% python3 -q
>>> import numpy as np
>>> np.set_printoptions(precision=2, suppress=True, linewidth=200)
>>> rng = np.random.default_rng(339)
>>> lab = rng.integers(0, 3, 6)
>>> feats = np.array([[3, -1, -1, 0, 3, -1],
...     [3, 2, 3, 2, -1, 2],
...     [2, -1, -2, 1, 1, 2],
...     [1, -1, 3, 3, 1, -3],
...     [-3, 3, -1, -3, -1, 2],
...     [2, 3, 1, -2, -3, 0]]) * (lab[:, None] == lab)
>>> feats
array([[ 3, -1,  0,  0,  3,  0],
       [ 3,  2,  0,  0, -1,  0],
       [ 0,  0, -2,  0,  0,  0],
       [ 0,  0,  0,  3,  0, -3],
       [-3,  3,  0,  0, -1,  0],
       [ 0,  0,  0, -2,  0,  0]])
>>> def softmax(z):
...     e = np.exp(z - z.max(axis=-1, keepdims=True))
...     return e / e.sum(axis=-1, keepdims=True)
... 
>>> softmax(feats).sum(axis=1)
array([1., 1., 1., 1., 1., 1.])
>>> softmax(feats[1] + 3)
array([0.65, 0.24, 0.03, 0.03, 0.01, 0.03])
>>> softmax(feats[1])
array([0.65, 0.24, 0.03, 0.03, 0.01, 0.03])
>>> np.round(softmax(10 * feats[1]), 2) + 0
array([1., 0., 0., 0., 0., 0.])
>>> scores = feats @ feats.T / np.sqrt(6)
>>> np.round(softmax(scores + np.triu(np.full(scores.shape, -np.inf), 1)), 2) + 0
array([[1.  , 0.  , 0.  , 0.  , 0.  , 0.  ],
       [0.02, 0.98, 0.  , 0.  , 0.  , 0.  ],
       [0.14, 0.14, 0.72, 0.  , 0.  , 0.  ],
       [0.  , 0.  , 0.  , 1.  , 0.  , 0.  ],
       [0.  , 0.  , 0.  , 0.  , 1.  , 0.  ],
       [0.11, 0.11, 0.11, 0.01, 0.11, 0.56]])
>>> np.round(softmax(scores), 2) + 0
array([[1.  , 0.  , 0.  , 0.  , 0.  , 0.  ],
       [0.02, 0.97, 0.  , 0.  , 0.  , 0.  ],
       [0.1 , 0.1 , 0.51, 0.1 , 0.1 , 0.1 ],
       [0.  , 0.  , 0.  , 1.  , 0.  , 0.  ],
       [0.  , 0.  , 0.  , 0.  , 1.  , 0.  ],
       [0.11, 0.11, 0.11, 0.01, 0.11, 0.56]])
>>> lab = rng.permutation(6)
>>> M2 = feats[:, lab] * rng.choice([-1, 1], 6)
>>> print(M2)
[[ 0 -1  0  0 -3 -3]
 [ 0  2  0  0  1 -3]
 [ 0  0  2  0  0  0]
 [-3  0  0 -3  0  0]
 [ 0  3  0  0  1  3]
 [ 0  0  0  2  0  0]]
>>> Uu, _, Vt = np.linalg.svd(feats.T @ M2)
>>> np.round(Uu @ Vt, 2) + 0
array([[ 0.,  0.,  0.,  0.,  0., -1.],
       [ 0.,  1.,  0.,  0.,  0.,  0.],
       [ 0.,  0., -1.,  0.,  0.,  0.],
       [ 0.,  0.,  0., -1.,  0.,  0.],
       [ 0.,  0.,  0.,  0., -1.,  0.],
       [ 1.,  0.,  0.,  0.,  0.,  0.]])
>>> np.round(np.linalg.lstsq(feats, M2)[0], 2) + 0
array([[ 0.,  0.,  0.,  0.,  0., -1.],
       [ 0.,  1.,  0.,  0.,  0.,  0.],
       [ 0.,  0., -1.,  0.,  0.,  0.],
       [ 0.,  0.,  0., -1.,  0.,  0.],
       [ 0.,  0.,  0.,  0., -1.,  0.],
       [ 1.,  0.,  0.,  0.,  0.,  0.]])
>>> lab
array([5, 1, 2, 3, 4, 0])
>>> r0, v = M2[0], M2[2]
>>> r0 @ v
np.int64(0)
>>> r0 @ r0
np.int64(19)
>>> pr = (r0 @ v) / (r0 @ r0) * r0
>>> round(np.linalg.norm(r0 + v) ** 2 + np.linalg.norm(r0 - v) ** 2, 2)
np.float64(46.0)
>>> (v - pr) @ r0
np.float64(0.0)
>>> np.outer(r0, v)
array([[ 0,  0,  0,  0,  0,  0],
       [ 0,  0, -2,  0,  0,  0],
       [ 0,  0,  0,  0,  0,  0],
       [ 0,  0,  0,  0,  0,  0],
       [ 0,  0, -6,  0,  0,  0],
       [ 0,  0, -6,  0,  0,  0]])
>>> pr
array([ 0., -0.,  0.,  0., -0., -0.])
>>> M2 = feats ** -1
Traceback (most recent call last):
  File "<python-input-29>", line 1, in <module>
    M2 = feats ** -1
         ~~~~~~^^~~~
ValueError: Integers to negative integer powers are not allowed.
>>> M2 = np.linalg.inv(feats)
>>> (np.abs(M2) > 1e-9).astype(int)
array([[1, 1, 0, 0, 1, 0],
       [1, 1, 0, 0, 1, 0],
       [0, 0, 1, 0, 0, 0],
       [0, 0, 0, 0, 0, 1],
       [1, 1, 0, 0, 1, 0],
       [0, 0, 0, 1, 0, 1]])
>>> round(float(np.linalg.cond(feats)), 2)
4.43
>>> m1 = np.load("case7.npy")
>>> print(m1)
[[  8  -3  -8   3]
 [ -4   0   4   0]
 [-16   6  -8   3]
 [  8   0   4   0]]
>>> w, V = np.linalg.eig(m1)
>>> np.sort(np.linalg.eigvals(np.linalg.inv(m1)))
array([-0.45, -0.06,  0.06,  0.45])
>>> np.sort(np.linalg.eigvals(m1 @ m1))
array([  5.,   5., 259., 259.])
>>> np.sort(np.linalg.eigvals(m1.T))
array([-16.09,  -2.24,   2.24,  16.09])
